$ ipython --no-banner

In [1]: import numpy as np

In [2]: import numpy.linalg as la

In [3]: np.set_printoptions(precision=2, suppress=True, linewidth=100, floatmode="fixed")

In [4]: mat = np.load("dump.npy")

In [5]: print(mat)
[[ 0.53  0.03 -0.38 -0.03  0.21  0.20  0.15]
 [ 0.03  0.77  0.26  0.12  0.13  0.25  0.11]
 [-0.38  0.26  0.44 -0.15  0.01 -0.12 -0.01]
 [-0.03  0.12 -0.15  0.94 -0.06 -0.12 -0.05]
 [ 0.21  0.13  0.01 -0.06  0.82 -0.26 -0.14]
 [ 0.20  0.25 -0.12 -0.12 -0.26  0.60 -0.20]
 [ 0.15  0.11 -0.01 -0.05 -0.14 -0.20  0.89]]

In [6]: left, s, Vt = la.svd(mat)

In [7]: V = Vt[:(s > 1e-8).sum()]

In [8]: rng = np.random.default_rng(88485)

In [9]: vec = mat[1] + -2 * mat[3] + rng.integers(2) * np.eye(7)[1]

In [10]: print(vec)
[ 0.09  1.54  0.56 -1.77  0.25  0.49  0.21]

In [11]: print(np.diag(V.T @ V))
[0.53 0.77 0.44 0.94 0.82 0.60 0.89]

In [12]: print(la.matrix_rank(np.vstack([mat, vec])))
6

In [13]: print(np.allclose(V.T @ V @ vec, vec))
False

In [14]: left, s, Vt = la.svd(mat)

In [15]: print(np.argmax(s[:-1] / (s[1:] + 1e-6)) + 1)
5

In [16]: A2 = left[:, :5] @ np.diag(s[:5]) @ Vt[:5]

In [17]: print(la.matrix_rank(mat, rtol=0.05))
5

In [18]: vec = np.array([2, 0, 3, 2, 2, 3, 0])

In [19]: print(mat @ vec)
[ 0.89  2.09 -0.06  0.91  1.19  1.11 -0.70]

In [20]: print(np.eye(7) - mat)
[[ 0.47 -0.03  0.38  0.03 -0.21 -0.20 -0.15]
 [-0.03  0.23 -0.26 -0.12 -0.13 -0.25 -0.11]
 [ 0.38 -0.26  0.56  0.15 -0.01  0.12  0.01]
 [ 0.03 -0.12  0.15  0.06  0.06  0.12  0.05]
 [-0.21 -0.13 -0.01  0.06  0.18  0.26  0.14]
 [-0.20 -0.25  0.12  0.12  0.26  0.40  0.20]
 [-0.15 -0.11  0.01  0.05  0.14  0.20  0.11]]

In [21]: print(round(float((vec - mat @ vec) @ (mat @ vec)), 2))
-0.0

In [22]: M = np.load("mat.npy")

In [23]: print(M)
[[ 1.15 -4.07  0.46  0.74  2.48  0.45]
 [-0.57  3.97 -0.14  1.42 -2.55 -0.57]
 [ 0.68  1.84  0.46  4.33 -1.40 -0.49]
 [ 1.17 -4.05  0.47  0.84  2.47  0.44]
 [-0.93 -1.12 -0.57 -4.63  0.97  0.42]
 [-0.84  4.12 -0.29  0.49 -2.59 -0.53]
 [-1.37  0.66 -0.73 -4.70 -0.13  0.20]
 [ 0.12 -3.47 -0.08 -2.69  2.32  0.58]
 [-0.90  4.13 -0.32  0.28 -2.58 -0.52]
 [-1.47  3.44 -0.67 -2.56 -1.98 -0.26]
 [ 1.45 -1.22  0.76  4.54  0.48 -0.13]
 [ 0.67  1.87  0.46  4.31 -1.42 -0.49]
 [-0.96 -1.02 -0.58 -4.66  0.92  0.41]
 [-0.03  3.33  0.13  2.92 -2.25 -0.58]
 [-1.55  2.32 -0.76 -3.90 -1.20 -0.04]
 [-1.44  3.56 -0.65 -2.33 -2.07 -0.29]
 [ 1.24 -3.99  0.52  1.17  2.41  0.41]
 [-0.25  3.64  0.02  2.36 -2.40 -0.58]
 [-1.55  2.53 -0.76 -3.71 -1.35 -0.08]
 [ 0.02 -3.31 -0.14 -2.96  2.23  0.58]
 [ 1.42 -0.97  0.75  4.62  0.32 -0.16]
 [-0.24  3.63  0.03  2.38 -2.40 -0.58]
 [-0.65  4.04 -0.19  1.14 -2.58 -0.56]]

In [24]: left, s, Vt = la.svd(M)

In [25]: V = Vt[:(s > 1e-8).sum()]

In [26]: vec = M[10] + 5 * M[1] + rng.integers(2) * np.eye(6)[0]

In [27]: print(vec)
[ -1.39  18.65   0.05  11.63 -12.29  -2.97]

In [28]: print(round(la.norm(vec - V.T @ V @ vec), 2))
0.0

In [29]: print(np.allclose(V.T @ V @ vec, vec))
True

In [30]: print(np.round(V.T @ V, 2) + 0)
[[ 0.10 -0.16  0.05  0.23  0.08  0.00]
 [-0.16  0.68 -0.06  0.02 -0.43 -0.08]
 [ 0.05 -0.06  0.02  0.13  0.03  0.00]
 [ 0.23  0.02  0.13  0.91 -0.07 -0.06]
 [ 0.08 -0.43  0.03 -0.07  0.27  0.06]
 [ 0.00 -0.08  0.00 -0.06  0.06  0.01]]
